$ ipython --no-banner

In [1]: import numpy as np

In [2]: np.set_printoptions(precision=1, suppress=True, linewidth=120)

In [3]: def tidy(a):
   ...:     return np.round(a, 1) + 0
   ...: 

In [4]: E = np.loadtxt("run4.csv", delimiter=",")

In [5]: print(E)
[[ 0. 10.  1.  4.  0.  8.  9.  8.  0.]
 [ 0.  6.  0.  4.  0.  4.  7.  6.  0.]
 [ 0.  6.  0.  6.  0.  3.  8.  5.  1.]
 [ 0.  0.  0.  2.  0.  0.  3.  4.  0.]
 [ 0. 10.  1.  4.  0.  8.  9.  8.  0.]
 [ 0.  6.  0.  4.  0.  4.  7.  6.  0.]
 [ 0.  2.  0.  4.  0.  0.  5.  4.  0.]
 [ 0.  6.  0.  6.  0.  3.  8.  5.  1.]
 [ 0.  4.  0.  0.  0.  4.  4.  7.  0.]
 [ 0.  0.  0.  0.  0.  0.  2.  5.  0.]
 [ 0.  0.  0.  2.  0.  0.  3.  4.  0.]
 [ 0.  6.  0.  4.  0.  4.  7.  6.  0.]
 [ 0.  4.  0.  2.  0.  3.  5.  6.  0.]
 [ 0.  6.  0.  6.  0.  3.  8.  5.  1.]
 [ 0. 10.  1.  4.  0.  8.  9.  8.  0.]
 [ 0.  6.  0.  6.  0.  3.  8.  5.  1.]
 [ 0.  0.  0.  2.  0.  0.  3.  4.  0.]
 [ 0. 10.  0.  6.  0.  7. 10.  7.  1.]
 [ 0.  8.  0.  2.  0.  7.  7.  8.  0.]
 [ 0.  6.  0.  6.  0.  3.  8.  5.  1.]
 [ 0. 10.  1.  4.  0.  8.  9.  8.  0.]
 [ 0.  4.  0.  4.  0.  2.  6.  5.  0.]
 [ 0.  0.  0.  0.  0.  0.  1.  4.  0.]
 [ 0.  2.  0.  0.  0.  2.  3.  6.  0.]
 [ 0.  0.  0.  0.  0.  0.  1.  4.  0.]
 [ 0.  4.  0.  2.  0.  3.  5.  6.  0.]
 [ 0.  0.  0.  2.  0.  0.  3.  4.  0.]
 [ 0.  8.  0.  4.  0.  6.  8.  7.  0.]
 [ 0.  6.  0.  6.  0.  3.  8.  5.  1.]
 [ 0.  6.  0.  6.  0.  3.  8.  5.  1.]]

In [6]: rank = np.linalg.matrix_rank(E)

In [7]: print(rank)
7

In [8]: N = np.linalg.svd(E)[2][rank:].T

In [9]: print(tidy(N @ N.T))
[[1. 0. 0. 0. 0. 0. 0. 0. 0.]
 [0. 0. 0. 0. 0. 0. 0. 0. 0.]
 [0. 0. 0. 0. 0. 0. 0. 0. 0.]
 [0. 0. 0. 0. 0. 0. 0. 0. 0.]
 [0. 0. 0. 0. 1. 0. 0. 0. 0.]
 [0. 0. 0. 0. 0. 0. 0. 0. 0.]
 [0. 0. 0. 0. 0. 0. 0. 0. 0.]
 [0. 0. 0. 0. 0. 0. 0. 0. 0.]
 [0. 0. 0. 0. 0. 0. 0. 0. 0.]]

In [10]: print(np.allclose(E @ N, 0))
True

In [11]: print(np.linalg.matrix_rank(E.T @ E), np.linalg.matrix_rank(E @ E.T))
7 7

In [12]: Uu, sig, vt = np.linalg.svd(E)

In [13]: print(tidy(sig))
[64.5 11.8 10.7  1.7  1.1  1.   0.5  0.   0. ]

In [14]: M2 = Uu[:, :7] @ np.diag(sig[:7]) @ vt[:7]

In [15]: print(tidy(np.linalg.norm(E - M2, 2)), tidy(sig[7]))
0.0 0.0

In [16]: print(tidy(np.linalg.norm(E - M2) / np.linalg.norm(E)))
0.0

In [17]: print(np.linalg.matrix_rank(M2))
7

In [18]: W0 = 5 * np.eye(8) + np.ones((8, 8))

In [19]: print(W0)
[[6. 1. 1. 1. 1. 1. 1. 1.]
 [1. 6. 1. 1. 1. 1. 1. 1.]
 [1. 1. 6. 1. 1. 1. 1. 1.]
 [1. 1. 1. 6. 1. 1. 1. 1.]
 [1. 1. 1. 1. 6. 1. 1. 1.]
 [1. 1. 1. 1. 1. 6. 1. 1.]
 [1. 1. 1. 1. 1. 1. 6. 1.]
 [1. 1. 1. 1. 1. 1. 1. 6.]]

In [20]: x = np.ones(8)

In [21]: for _ in range(4):
    ...:     x = W0 @ x
    ...:     x /= np.linalg.norm(x)
    ...:     print(round(x @ W0 @ x, 1))
    ...: 
13.0
13.0
13.0
13.0

In [22]: print(tidy(x))
[0.4 0.4 0.4 0.4 0.4 0.4 0.4 0.4]

In [23]: evals, evecs = np.linalg.eigh(W0)

In [24]: x = np.array([6, -3, 3, 5, 3, 3, 5, -9])

In [25]: print(tidy(x @ W0 @ x / (x @ x)), tidy(evals[0]), tidy(evals[-1]))
5.8 5.0 13.0

In [26]: print((np.sign(evecs[:, -1].round(6)) == np.sign(evecs[0, -1].round(6))).astype(int))
[1 1 1 1 1 1 1 1]

In [27]: print(tidy(np.linalg.eigvalsh(W0[1:, 1:])))
[ 5.  5.  5.  5.  5.  5. 12.]

In [28]: print(tidy(evecs * np.abs(evals) @ evecs.T))
[[6. 1. 1. 1. 1. 1. 1. 1.]
 [1. 6. 1. 1. 1. 1. 1. 1.]
 [1. 1. 6. 1. 1. 1. 1. 1.]
 [1. 1. 1. 6. 1. 1. 1. 1.]
 [1. 1. 1. 1. 6. 1. 1. 1.]
 [1. 1. 1. 1. 1. 6. 1. 1.]
 [1. 1. 1. 1. 1. 1. 6. 1.]
 [1. 1. 1. 1. 1. 1. 1. 6.]]

In [29]: print(tidy(evecs * np.maximum(evals, 0) @ evecs.T))
[[6. 1. 1. 1. 1. 1. 1. 1.]
 [1. 6. 1. 1. 1. 1. 1. 1.]
 [1. 1. 6. 1. 1. 1. 1. 1.]
 [1. 1. 1. 6. 1. 1. 1. 1.]
 [1. 1. 1. 1. 6. 1. 1. 1.]
 [1. 1. 1. 1. 1. 6. 1. 1.]
 [1. 1. 1. 1. 1. 1. 6. 1.]
 [1. 1. 1. 1. 1. 1. 1. 6.]]

In [30]: K = np.load("m.npy")

In [31]: print(K)
[[ 0  2  1 -2  1  0  0  3 -2  2]
 [ 0  0 -3  0  2 -1  2  0  2 -2]
 [ 0  0  0  0 -1 -2 -2  3  1  1]
 [ 0  0  0  0  1  0  2 -2 -3  3]
 [ 0  0  0  0  0 -2  2 -1 -2  0]
 [ 0  0  0  0  0  0  3  2 -2  0]
 [ 0  0  0  0  0  0  0  0  0 -1]
 [ 0  0  0  0  0  0  0  0  1 -3]
 [ 0  0  0  0  0  0  0  0  0 -2]
 [ 0  0  0  0  0  0  0  0  0  0]]

In [32]: print([int(np.linalg.matrix_rank(np.linalg.matrix_power(K, p))) for p in range(1, 11)])
[8, 6, 5, 4, 3, 2, 1, 0, 0, 0]

In [33]: print(K @ K)
[[  0   0  -6   0   1  -6   0   6  12 -14]
 [  0   0   0   0   3   2   7 -13  -5  -9]
 [  0   0   0   0   0   2  -8  -3   9  -9]
 [  0   0   0   0   0  -2   2  -1  -4  10]
 [  0   0   0   0   0   0  -6  -4   3   5]
 [  0   0   0   0   0   0   0   0   2  -5]
 [  0   0   0   0   0   0   0   0   0   0]
 [  0   0   0   0   0   0   0   0   0  -2]
 [  0   0   0   0   0   0   0   0   0   0]
 [  0   0   0   0   0   0   0   0   0   0]]

In [34]: print(np.prod(np.diag(K)), tidy(np.linalg.det(K)))
0 0.0

In [35]: print(tidy(np.sort(np.linalg.eigvals(K))))
[0. 0. 0. 0. 0. 0. 0. 0. 0. 0.]

In [36]: rng = np.random.default_rng(9633)

In [37]: M2 = K + rng.integers(-2, 3, (10, 8)) @ rng.integers(-2, 3, (8, 10))

In [38]: print(M2)
[[  6  -4  -4 -17  -6  -9  -6   9  -4  -2]
 [ -4  -4   1  -2   2  -9   4   4  -6   2]
 [  4  -7   5   2  -1  -7  -2  -4  -1   1]
 [ -4  -6   3  -6  -2 -10   0   1  -5   0]
 [  6  -3  -4 -13  -2  -4  -2  -2  -6  -6]
 [ 10  -1  -8  -7  -1   1   4   0   4  -4]
 [ -1 -12  -4  -8   4  -8   2  13  -9   7]
 [  0  -6  -7  -3  -1   5   2   2   9  -7]
 [ -7  -7   1   5   6   2   5   8  -9   9]
 [ 10   1  -9 -12   4   2   2  -5   4  -8]]

In [39]: print(M2 - K)
[[  6  -6  -5 -15  -7  -9  -6   6  -2  -4]
 [ -4  -4   4  -2   0  -8   2   4  -8   4]
 [  4  -7   5   2   0  -5   0  -7  -2   0]
 [ -4  -6   3  -6  -3 -10  -2   3  -2  -3]
 [  6  -3  -4 -13  -2  -2  -4  -1  -4  -6]
 [ 10  -1  -8  -7  -1   1   1  -2   6  -4]
 [ -1 -12  -4  -8   4  -8   2  13  -9   8]
 [  0  -6  -7  -3  -1   5   2   2   8  -4]
 [ -7  -7   1   5   6   2   5   8  -9  11]
 [ 10   1  -9 -12   4   2   2  -5   4  -8]]

In [40]: print(tidy(np.linalg.svd(M2 - K, compute_uv=False)))
[37.9 35.5 19.8 13.2 11.3  7.4  6.2  2.5  0.   0. ]

In [41]: print(np.linalg.matrix_rank(M2 - K, tol=1e-8))
8

In [42]: C = np.array([[0, 2, 0, 1, 2, 2, 2, 2], [0, 2, 1, 0, 1, 1, 0, 2]])

In [43]: A = np.repeat(C, 44 // 2, axis=0)

In [44]: A = A + 0.3 * rng.normal(size=A.shape)

In [45]: print(tidy(A))
[[ 0.3  1.9  0.   0.6  1.7  2.   1.8  1.9]
 [-0.1  2.3 -0.1  1.1  1.9  1.4  1.9  2. ]
 [ 0.2  2.  -0.2  0.7  2.4  2.   1.3  1.9]
 [ 0.2  2.1  0.   1.5  2.2  2.1  2.2  1.4]
 [ 0.2  2.  -0.2  0.7  1.8  2.   1.8  2.4]
 [-0.1  2.5  0.   0.8  1.6  2.3  2.4  2.1]
 [ 0.3  1.5 -0.1  1.1  1.8  2.5  2.5  2.1]
 [ 0.1  1.7  0.1  1.2  2.   2.5  2.5  1.9]
 [-0.1  2.5 -0.2  1.2  2.4  1.8  2.   2.3]
 [ 0.3  1.8  0.   0.8  1.9  2.   2.2  2.3]
 [-0.4  1.8 -0.1  1.2  2.6  1.7  1.7  2.2]
 [-0.4  2.2 -0.2  1.5  1.8  1.6  1.8  2. ]
 [ 0.   1.8  0.5  0.7  1.9  1.6  2.   2. ]
 [-0.1  2.5 -0.1  1.2  2.1  1.7  2.4  1.6]
 [ 0.9  2.   0.3  0.7  2.8  2.4  1.7  2.4]
 [ 0.3  2.5 -0.3  1.   2.1  1.8  2.   1.5]
 [-0.2  1.7 -0.1  0.6  2.   2.4  1.7  1.9]
 [-0.1  2.1 -0.3  0.9  1.9  2.2  1.9  2.3]
 [-0.3  2.  -0.2  0.8  1.7  2.1  1.9  2.2]
 [ 0.2  2.   0.2  0.9  1.6  2.   2.5  1.8]
 [-0.1  1.4  0.   1.   1.7  1.6  2.4  1.9]
 [ 0.   2.2  0.1  0.7  2.3  2.2  2.   1.9]
 [ 0.1  2.2  1.2  0.5  1.1  1.3  0.   1.7]
 [-0.6  1.8  1.3 -0.2  0.4  1.5 -0.1  1.8]
 [-0.3  2.1  1.   0.3  0.9  0.9 -0.3  2.7]
 [-0.3  2.1  1.1 -0.2  1.4  1.1  0.1  2.2]
 [ 0.1  2.   1.4 -0.3  1.2  1.2  0.1  1.8]
 [-0.2  2.   1.3  0.1  1.   1.  -0.1  2. ]
 [-0.3  2.5  0.8  0.2  1.2  0.8 -0.1  2.3]
 [ 0.   2.4  1.1 -0.1  0.8  1.1  0.5  2. ]
 [ 0.3  1.4  1.2 -0.6  1.1  1.5  0.2  1.9]
 [ 0.   1.6  1.5  0.1  0.9  1.4  0.2  1.5]
 [-0.6  1.8  1.2 -0.3  0.7  1.2  0.   1.6]
 [ 0.   1.8  1.4 -0.2  0.5  0.5  0.4  1.9]
 [-0.5  2.1  0.7  0.4  0.8  0.4 -0.1  1.6]
 [ 0.3  1.5  0.4  0.1  0.5  1.5  0.1  2. ]
 [ 0.3  2.   1.  -0.6  1.   0.9 -0.1  1.7]
 [-0.4  1.8  0.8  0.2  0.7  1.2  0.1  2.5]
 [ 0.   2.3  1.1 -0.1  1.2  1.6  0.7  2. ]
 [-0.1  1.4  1.6  0.6  1.   1.1 -0.4  2.2]
 [ 0.2  2.3  0.6  0.4  1.   0.9 -0.4  2.3]
 [-0.1  2.3  1.1 -0.2  0.7  0.8 -0.2  1.9]
 [-0.5  1.8  1.  -0.6  1.2  1.4  0.   2.2]
 [ 0.2  1.8  1.  -0.3  1.5  0.1 -0.3  2. ]]

In [46]: M2 = A + rng.integers(-2, 3, (44, 2)) @ rng.integers(-2, 3, (2, 8))

In [47]: print(tidy(M2))
[[ 0.3  3.9  1.   4.6 -0.3  3.   4.8 -0.1]
 [ 0.9  0.3 -1.1 -0.9  3.9 -0.6 -0.1  2. ]
 [ 0.2  4.   0.8  4.7  0.4  3.   4.3 -0.1]
 [ 4.2 -1.9 -2.   1.5  6.2 -3.9  0.2 -2.6]
 [ 4.2 -2.  -2.2  0.7  5.8 -4.  -0.2 -1.6]
 [-2.1  6.5  2.   4.8 -2.4  6.3  6.4  2.1]
 [-2.7  3.5  0.9 -0.9 -0.2  6.5  2.5  6.1]
 [ 3.1 -0.3 -0.9  3.2  4.  -1.5  2.5 -2.1]
 [ 0.9 -1.5 -2.2 -4.8  6.4 -1.2 -3.   4.3]
 [ 0.3  1.8  0.   0.8  1.9  2.   2.2  2.3]
 [ 1.6 -2.2 -2.1 -2.8  6.6 -2.3 -2.3  2.2]
 [-0.4 -1.8 -2.2 -6.5  5.8 -0.4 -4.2  6. ]
 [ 1.  -0.2 -0.5 -1.3  3.9 -0.4  0.   2. ]
 [ 0.9 -1.5 -2.1 -4.8  6.1 -1.3 -2.6  3.6]
 [ 0.9 -2.  -1.7 -7.3  6.8  0.4 -4.3  6.4]
 [ 1.3  4.5  0.7  7.   0.1  1.8  6.  -2.5]
 [ 0.8  1.7 -0.1  2.6  2.   1.4  2.7 -0.1]
 [-0.1  0.1 -1.3 -3.1  3.9  1.2 -1.1  4.3]
 [-1.3  4.   0.8  2.8 -0.3  4.1  3.9  2.2]
 [-1.8  4.   1.2  0.9 -0.4  5.   3.5  3.8]
 [ 1.9 -2.6 -2.  -3.   5.7 -2.4 -1.6  1.9]
 [-3.   4.2  1.1 -1.3  0.3  6.2  2.   5.9]
 [ 2.1  2.2  1.2  4.5  1.1 -0.7  2.  -2.3]
 [-0.6  3.8  2.3  3.8 -1.6  2.5  2.9 -0.2]
 [-0.3  4.1  2.   4.3 -1.1  1.9  2.7  0.7]
 [-0.3  2.1  1.1 -0.2  1.4  1.1  0.1  2.2]
 [ 1.1  2.   1.4  1.7  1.2  0.2  1.1 -0.2]
 [ 2.8 -2.  -0.7 -1.9  5.  -4.  -3.1  0. ]
 [-3.3  4.5  1.8 -1.8 -0.8  4.8 -0.1  6.3]
 [-1.   0.4  0.1 -6.1  2.8  1.1 -3.5  6. ]
 [ 2.3  1.4  1.2  3.4  1.1 -0.5  2.2 -2.1]
 [ 2.   1.6  1.5  4.1  0.9 -0.6  2.2 -2.5]
 [-0.6  1.8  1.2 -0.3  0.7  1.2  0.   1.6]
 [ 1.   1.8  1.4  1.8  0.5 -0.5  1.4 -0.1]
 [-0.5  0.1 -0.3 -3.6  2.8 -0.6 -3.1  3.6]
 [ 3.3 -0.5 -0.6  2.1  2.5 -2.5  0.1 -2. ]
 [ 2.3 -2.  -1.  -4.6  5.  -3.1 -4.1  1.7]
 [ 1.6  1.8  0.8  4.2  0.7 -0.8  2.1 -1.5]
 [ 2.   0.3  0.1 -0.1  3.2 -1.4 -0.3  0. ]
 [ 0.9 -0.6  0.6 -1.4  3.  -0.9 -2.4  2.2]
 [ 1.2  2.3  0.6  2.4  1.  -0.1  0.6  0.3]
 [-1.1  6.3  3.1  5.8 -3.3  3.8  4.8 -0.1]
 [-2.5  5.8  3.   3.4 -2.8  5.4  4.   2.2]
 [-1.8  1.8  1.  -4.3  1.5  2.1 -2.3  6. ]]

In [48]: print(np.abs(M2 - A).sum(axis=1))
[15. 12. 15. 26. 26. 24. 18. 18. 27.  0. 24. 30. 12. 27. 30. 20.  7. 15. 12. 13. 24. 18. 14. 15. 15.  0.  7. 25. 18.
 20. 14. 14.  0.  7. 15. 18. 24. 14. 13. 12.  7. 27. 24. 14.]

In [49]: print(tidy(np.linalg.svd(M2 - A, compute_uv=False)))
[40.7 28.3  0.   0.   0.   0.   0.   0. ]

In [50]: print(np.linalg.matrix_rank(M2 - A, tol=1e-8))
2

In [51]: D = np.linalg.norm(M2[:, None] - M2[None], axis=-1)

In [52]: print(D[1].round(6).argsort(kind="stable")[:4])
[ 1 12 38 39]

In [53]: print(tidy(D[:5, :5]))
[[ 0.  10.4  0.9 13.6 13.8]
 [10.4  0.  10.   7.7  7. ]
 [ 0.9 10.   0.  13.2 13.4]
 [13.6  7.7 13.2  0.   1.4]
 [13.8  7.  13.4  1.4  0. ]]

In [54]: print(np.unravel_index(D.round(6).argmax(), D.shape))
(np.int64(14), np.int64(41))
